>>> import numpy as np
>>> from numpy import linalg as LA
>>> np.set_printoptions(suppress=True, linewidth=200)
>>> def rnd(a):
...     return np.round(a, 3) + 0
... 
>>> A = np.loadtxt("test5.csv", delimiter=",")
>>> rnd(A)
array([[-0.279,  0.089,  0.268, -0.51 , -0.763],
       [-0.518, -0.559, -0.642, -0.071, -0.054],
       [ 0.239,  0.483, -0.56 , -0.604,  0.176],
       [ 0.637, -0.662,  0.106, -0.38 , -0.018],
       [-0.438, -0.096,  0.437, -0.474,  0.619]])
>>> T = np.stack([A, 2 * A, A[::-1]])
>>> rnd(np.einsum("bij,cij->bc", T, T))
array([[ 5., 10.,  1.],
       [10., 20.,  2.],
       [ 1.,  2.,  5.]])
>>> LA.matrix_rank(T.reshape(3, -1))
np.int64(2)
>>> (T @ A.T).shape
(3, 5, 5)
>>> LA.matrix_rank(T)
array([5, 5, 5])
>>> A2 = np.array([[-3, 2, 4], [-2, 2, -4], [-1, 4, 5], [-1, 3, 0], [1, -1, -4]])
>>> rnd(np.einsum("ij,ij->i", A, A))
array([1., 1., 1., 1., 1.])
>>> A2 @ A
Traceback (most recent call last):
  File "<python-input-13>", line 1, in <module>
    A2 @ A
    ~~~^~~
ValueError: matmul: Input operand 1 has a mismatch in its core dimension 0, with gufunc signature (n?,k),(k,m?)->(n?,m?) (size 5 is different from 3)
>>> rnd(LA.norm(A[0] - A[3]))
np.float64(1.414)
>>> rnd(LA.norm(A, axis=0))
array([1., 1., 1., 1., 1.])
>>> rnd(LA.norm(A) ** 2 / LA.norm(A, 2) ** 2)
np.float64(5.0)
>>> rnd(LA.norm(A, 2))
np.float64(1.0)
>>> rnd(A[0] @ A[3])
np.float64(0.0)
>>> P = np.triu(np.array([[0, 3, 0, 0, 1],
...     [1, 0, 0, 1, 2],
...     [0, 0, 1, 0, 5],
...     [0, 2, 1, 4, 2],
...     [0, 2, 1, 1, 4]]), 1) + np.eye(5)
>>> A2 = P @ A @ LA.inv(P)
>>> rnd(LA.det(A2))
np.float64(1.0)
>>> rnd(np.trace(A2)), rnd(np.trace(A))
(np.float64(-1.159), np.float64(-1.159))
>>> LA.matrix_rank(A2)
np.int64(5)
>>> rnd(np.poly(A2))
array([ 1.   ,  1.159,  0.264, -0.264, -1.159, -1.   ])
>>> vec = np.array([3, 3, 2, 3, 3])
>>> rnd(A @ np.ones(5))
array([-1.195, -1.843, -0.267, -0.317,  0.048])
>>> feats = np.array([[1, -3, 9, -27],
...     [1, -2, 4, -8],
...     [1, -1, 1, -1],
...     [1, 0, 0, 0],
...     [1, 1, 1, 1]])
>>> feats
array([[  1,  -3,   9, -27],
       [  1,  -2,   4,  -8],
       [  1,  -1,   1,  -1],
       [  1,   0,   0,   0],
       [  1,   1,   1,   1]])
>>> # row 0 dominates
>>> f, v = feats[2], feats[0]
>>> f @ v
np.int64(40)
>>> f @ f
np.int64(4)
>>> pr = (f @ v) / (f @ f) * f
>>> v - pr
array([ -9.,   7.,  -1., -17.])
>>> rnd(LA.norm(f + v) ** 2 + LA.norm(f - v) ** 2)
np.float64(1648.0)
>>> vec = np.array([1, 0, 2, 1])
>>> np.sign((feats @ vec).round(6))
array([-1,  1,  1,  1,  1])
>>> (feats * vec).sum(axis=1)
array([-8,  1,  2,  1,  4])
>>> feats @ (2 * vec)
array([-16,   2,   4,   2,   8])
>>> feats @ vec
array([-8,  1,  2,  1,  4])
>>> vec @ feats
Traceback (most recent call last):
  File "<python-input-41>", line 1, in <module>
    vec @ feats
    ~~~~^~~~~~~
ValueError: matmul: Input operand 1 has a mismatch in its core dimension 0, with gufunc signature (n?,k),(k,m?)->(n?,m?) (size 5 is different from 4)
>>> LA.norm(feats @ vec) <= LA.norm(feats, 2) * LA.norm(vec) + 1e-9
np.True_
>>> feats @ np.ones(4)
array([-20.,  -5.,   0.,   1.,   4.])
>>> feats @ np.eye(4)[0]
array([1., 1., 1., 1., 1.])
>>> W0 = np.array([[0, 1, -2, -3, 3, 0, -1],
...     [-1, 0, -1, 1, -1, 1, 2],
...     [2, 1, 0, -4, -2, -1, 3],
...     [3, -1, 4, 0, 2, 2, -3],
...     [-3, 1, 2, -2, 0, 1, -2],
...     [0, -1, 1, -2, -1, 0, 0],
...     [1, -2, -3, 3, 2, 0, 0]])
>>> # rank 6
>>> rnd(LA.norm(A, axis=0))
array([1., 1., 1., 1., 1.])
>>> rnd(A @ A.T)
array([[1., 0., 0., 0., 0.],
       [0., 1., 0., 0., 0.],
       [0., 0., 1., 0., 0.],
       [0., 0., 0., 1., 0.],
       [0., 0., 0., 0., 1.]])
>>> rnd(LA.svd(A, compute_uv=False))
array([1., 1., 1., 1., 1.])
>>> rnd(A.T @ A)
array([[1., 0., 0., 0., 0.],
       [0., 1., 0., 0., 0.],
       [0., 0., 1., 0., 0.],
       [0., 0., 0., 1., 0.],
       [0., 0., 0., 0., 1.]])
